In [1]: import numpy as np

In [2]: from numpy import linalg as LA

In [3]: np.set_printoptions(suppress=True, linewidth=120)

In [4]: X = np.load("block6.npy")

In [5]: X
Out[5]: 
array([[ 1,  1,  1,  1, -1, -1, -1, -1],
       [ 1, -1,  1, -1,  1, -1,  1, -1],
       [ 1,  1, -1, -1, -1, -1,  1,  1],
       [ 1, -1, -1,  1, -1,  1,  1, -1],
       [ 1,  1, -1, -1,  1,  1, -1, -1],
       [ 1,  1,  1,  1,  1,  1,  1,  1],
       [ 1, -1, -1,  1,  1, -1, -1,  1],
       [ 1, -1,  1, -1, -1,  1, -1,  1]])

In [6]: ang = np.radians(135)

In [7]: Rm = np.eye(8)

In [8]: Rm[5, 5] = Rm[1, 1] = np.cos(ang)

In [9]: Rm[5, 1], Rm[1, 5] = -np.sin(ang), np.sin(ang)

In [10]: Rm.round(3)
Out[10]: 
array([[ 1.   ,  0.   ,  0.   ,  0.   ,  0.   ,  0.   ,  0.   ,  0.   ],
       [ 0.   , -0.707,  0.   ,  0.   ,  0.   ,  0.707,  0.   ,  0.   ],
       [ 0.   ,  0.   ,  1.   ,  0.   ,  0.   ,  0.   ,  0.   ,  0.   ],
       [ 0.   ,  0.   ,  0.   ,  1.   ,  0.   ,  0.   ,  0.   ,  0.   ],
       [ 0.   ,  0.   ,  0.   ,  0.   ,  1.   ,  0.   ,  0.   ,  0.   ],
       [ 0.   , -0.707,  0.   ,  0.   ,  0.   , -0.707,  0.   ,  0.   ],
       [ 0.   ,  0.   ,  0.   ,  0.   ,  0.   ,  0.   ,  1.   ,  0.   ],
       [ 0.   ,  0.   ,  0.   ,  0.   ,  0.   ,  0.   ,  0.   ,  1.   ]])

In [11]: B = X @ Rm.T

In [12]: B.round(3) + 0
Out[12]: 
array([[ 1.   , -1.414,  1.   ,  1.   , -1.   ,  0.   , -1.   , -1.   ],
       [ 1.   ,  0.   ,  1.   , -1.   ,  1.   ,  1.414,  1.   , -1.   ],
       [ 1.   , -1.414, -1.   , -1.   , -1.   ,  0.   ,  1.   ,  1.   ],
       [ 1.   ,  1.414, -1.   ,  1.   , -1.   ,  0.   ,  1.   , -1.   ],
       [ 1.   ,  0.   , -1.   , -1.   ,  1.   , -1.414, -1.   , -1.   ],
       [ 1.   ,  0.   ,  1.   ,  1.   ,  1.   , -1.414,  1.   ,  1.   ],
       [ 1.   ,  0.   , -1.   ,  1.   ,  1.   ,  1.414, -1.   ,  1.   ],
       [ 1.   ,  1.414,  1.   , -1.   , -1.   ,  0.   , -1.   ,  1.   ]])

In [13]: np.allclose(LA.norm(X, axis=1), LA.norm(B, axis=1))
Out[13]: True

In [14]: round(float(LA.det(Rm)), 3), np.round(np.trace(Rm), 3)
Out[14]: (1.0, np.float64(4.586))

In [15]: mat = np.loadtxt("a.csv", delimiter=",")

In [16]: mat.round(3)
Out[16]: 
array([[ 1.   ,  0.   ,  0.   ,  0.   ,  0.   ,  0.   ,  0.   ,  0.   ,  0.   ],
       [ 0.   ,  1.   ,  0.   ,  0.   ,  0.   ,  0.   ,  0.   ,  0.   ,  0.   ],
       [ 0.   ,  0.   ,  1.   ,  0.   ,  0.   ,  0.   ,  0.   ,  0.   ,  0.   ],
       [ 0.   ,  0.   ,  0.   ,  1.   ,  0.   ,  0.   ,  0.   ,  0.   ,  0.   ],
       [ 0.   ,  0.   ,  0.   ,  0.   ,  0.5  ,  0.   ,  0.   ,  0.   ,  0.866],
       [ 0.   ,  0.   ,  0.   ,  0.   ,  0.   ,  1.   ,  0.   ,  0.   ,  0.   ],
       [ 0.   ,  0.   ,  0.   ,  0.   ,  0.   ,  0.   ,  1.   ,  0.   ,  0.   ],
       [ 0.   ,  0.   ,  0.   ,  0.   ,  0.   ,  0.   ,  0.   ,  1.   ,  0.   ],
       [ 0.   ,  0.   ,  0.   ,  0.   , -0.866,  0.   ,  0.   ,  0.   ,  0.5  ]])

In [17]: np.round(mat.T @ mat, 3) + 0
Out[17]: 
array([[1., 0., 0., 0., 0., 0., 0., 0., 0.],
       [0., 1., 0., 0., 0., 0., 0., 0., 0.],
       [0., 0., 1., 0., 0., 0., 0., 0., 0.],
       [0., 0., 0., 1., 0., 0., 0., 0., 0.],
       [0., 0., 0., 0., 1., 0., 0., 0., 0.],
       [0., 0., 0., 0., 0., 1., 0., 0., 0.],
       [0., 0., 0., 0., 0., 0., 1., 0., 0.],
       [0., 0., 0., 0., 0., 0., 0., 1., 0.],
       [0., 0., 0., 0., 0., 0., 0., 0., 1.]])

In [18]: np.round(LA.svd(mat, compute_uv=False), 3)
Out[18]: array([1., 1., 1., 1., 1., 1., 1., 1., 1.])

In [19]: mat[:, 2] @ mat[:, 1]
Out[19]: np.float64(0.0)
